$ python3 -q
>>> import numpy as np
>>> import numpy.linalg as la
>>> np.set_printoptions(precision=2, suppress=True, linewidth=120)
>>> def rnd(a):
...     return np.round(a, 2) + 0
... 
>>> M = np.abs(np.array([[-1, 5, -3, -4], [-1, -1, -2, 5], [0, 0, -4, 4], [4, 2, 1, 1]])) + np.eye(4)
>>> M = M / M.sum(axis=1, keepdims=True)
>>> rnd(M)
array([[0.14, 0.36, 0.21, 0.29],
       [0.1 , 0.2 , 0.2 , 0.5 ],
       [0.  , 0.  , 0.56, 0.44],
       [0.44, 0.22, 0.11, 0.22]])
>>> # rows sum to 1
>>> np.allclose(M, M.T)
False
>>> rnd(np.abs(la.eigvals(M)).max())
np.float64(1.0)
>>> rnd((M - M.T) / 2)
array([[ 0.  ,  0.13,  0.11, -0.08],
       [-0.13,  0.  ,  0.1 ,  0.14],
       [-0.11, -0.1 ,  0.  ,  0.17],
       [ 0.08, -0.14, -0.17,  0.  ]])
>>> rnd(la.det(M))
np.float64(0.02)
>>> W0 = np.array([[-1.8, 0.2, 1.0], [0.4, -0.9, -0.1], [0.3, -0.7, 1.9]])
>>> W0
array([[-1.8,  0.2,  1. ],
       [ 0.4, -0.9, -0.1],
       [ 0.3, -0.7,  1.9]])
>>> r0 = np.array([-9, 5, -6])
>>> M2 = W0 + np.outer(r0, np.eye(3)[1])
>>> rnd(la.det(M2) / la.det(W0)), rnd(1 + la.solve(W0, r0)[1])
(np.float64(-3.22), np.float64(-3.22))
>>> M2
array([[-1.8, -8.8,  1. ],
       [ 0.4,  4.1, -0.1],
       [ 0.3, -6.7,  1.9]])
>>> la.matrix_rank(la.inv(M2) - la.inv(W0), tol=1e-8)
np.int64(1)
>>> X = np.load("run4.npy")
>>> X
array([[0, 1, 1],
       [1, 0, 1],
       [1, 1, 0]])
>>> # equal to its transpose
>>> w, vecs = la.eigh(X)
>>> np.abs(vecs[:, -1]).round(6).argmax()
np.int64(0)
>>> rnd(vecs @ np.diag(w) @ vecs.T)
array([[0., 1., 1.],
       [1., 0., 1.],
       [1., 1., 0.]])
>>> rnd(la.eigvalsh(X + -3 * np.eye(3)))
array([-4., -4., -1.])
>>> E = np.array([[-1, -1, 2, -2], [2, 0, 1, -1], [2, -1, 2, 1]])
>>> rng = np.random.default_rng(428535)
>>> M2 = E + rng.integers(-2, 3, (3, 2)) @ rng.integers(-2, 3, (2, 4))
>>> M2
array([[ 1, -1,  4, -2],
       [ 3,  1,  4, -3],
       [ 1,  0,  3, -1]])
>>> M2 - E
array([[ 2,  0,  2,  0],
       [ 1,  1,  3, -2],
       [-1,  1,  1, -2]])
>>> rnd(la.svd(M2 - E, compute_uv=False))
array([4.75, 2.73, 0.  ])
>>> np.abs(M2 - E).sum(axis=1)
array([4, 7, 5])
>>> Uu, sigma, Vh = la.svd(E, full_matrices=False)
>>> rnd(np.abs(Vh[0]))
array([0.56, 0.3 , 0.75, 0.17])
>>> rnd(sigma)
array([3.78, 3.04, 1.56])
>>> rnd(Uu.T @ Uu)
array([[1., 0., 0.],
       [0., 1., 0.],
       [0., 0., 1.]])
>>> rnd(np.sqrt((sigma ** 2).sum())), rnd(la.norm(E))
(np.float64(5.1), np.float64(5.1))
>>> (sigma > 1e-8).sum()
np.int64(3)
>>> rnd(Vh @ Vh.T)
array([[1., 0., 0.],
       [0., 1., 0.],
       [0., 0., 1.]])
>>> A = np.load("block15.npy")
>>> A
array([[ 0.,  0.,  0., -1.],
       [ 0.,  0.,  0.,  1.],
       [ 0.,  0.,  0., -2.],
       [-1.,  1., -2.,  0.]])
>>> # symmetric, so the eigenvalues are real
>>> np.abs(np.diag(la.qr(A)[1])) > 1e-9
array([ True, False, False,  True])
>>> np.unique(A.round(6), axis=0).shape
(4, 4)
>>> np.allclose(A[:-1].T @ la.lstsq(A[:-1].T, A[-1])[0], A[-1])
False
>>> lab = rng.permutation(4)
>>> lab
array([2, 3, 0, 1])
>>> M2 = A[lab][:, lab]
>>> rnd(np.sort(np.abs(la.eigvals(M2))))
array([0.  , 0.  , 2.45, 2.45])
>>> np.allclose(M2, A)
False
>>> rnd(la.det(M2)), rnd(la.det(A[lab]))
(np.float64(0.0), np.float64(0.0))
>>> w, vecs = la.eig(X)
>>> rnd(np.sort(la.eigvals(la.inv(X))))
array([-1. , -1. ,  0.5])
>>> rnd(np.sort(la.eigvals(X.T)))
array([-1., -1.,  2.])
>>> (A + A.T) / 2
array([[ 0.,  0.,  0., -1.],
       [ 0.,  0.,  0.,  1.],
       [ 0.,  0.,  0., -2.],
       [-1.,  1., -2.,  0.]])
>>> rnd(np.abs(la.eigvals(A)).max())
np.float64(2.45)
>>> np.trace(A)
np.float64(0.0)
>>> feats = np.load("m.npy")
>>> feats
array([[-5.,  3.,  0.],
       [ 2.,  4.,  0.],
       [ 0.,  0., -8.]])
>>> # 2 blocks once reordered
>>> proj = np.triu(np.array([[-1, 0, 1], [-2, -1, 0], [-2, -3, 1]]), 1) + np.eye(3)
>>> M2 = proj @ feats @ la.inv(proj)
>>> rnd(la.det(M2))
np.float64(208.0)
>>> M2
array([[-5.,  3., -3.],
       [ 2.,  4., -2.],
       [ 0.,  0., -8.]])
>>> proj @ feats - feats @ proj
array([[ 0.,  0., -3.],
       [ 0.,  0., -2.],
       [ 0.,  0.,  0.]])
>>> la.matrix_rank(M2)
np.int64(3)
>>> rnd(np.poly(M2))
array([   1.,    9.,  -18., -208.])
>>> w, vecs = la.eig(feats)
>>> rnd(np.sort(la.eigvals(feats.T)))
array([-8.  , -5.62,  4.62])
>>> rnd(feats @ vecs[:, 0] - w[0] * vecs[:, 0])
array([0., 0., 0.])
>>> rnd(w)
array([-5.62,  4.62, -8.  ])
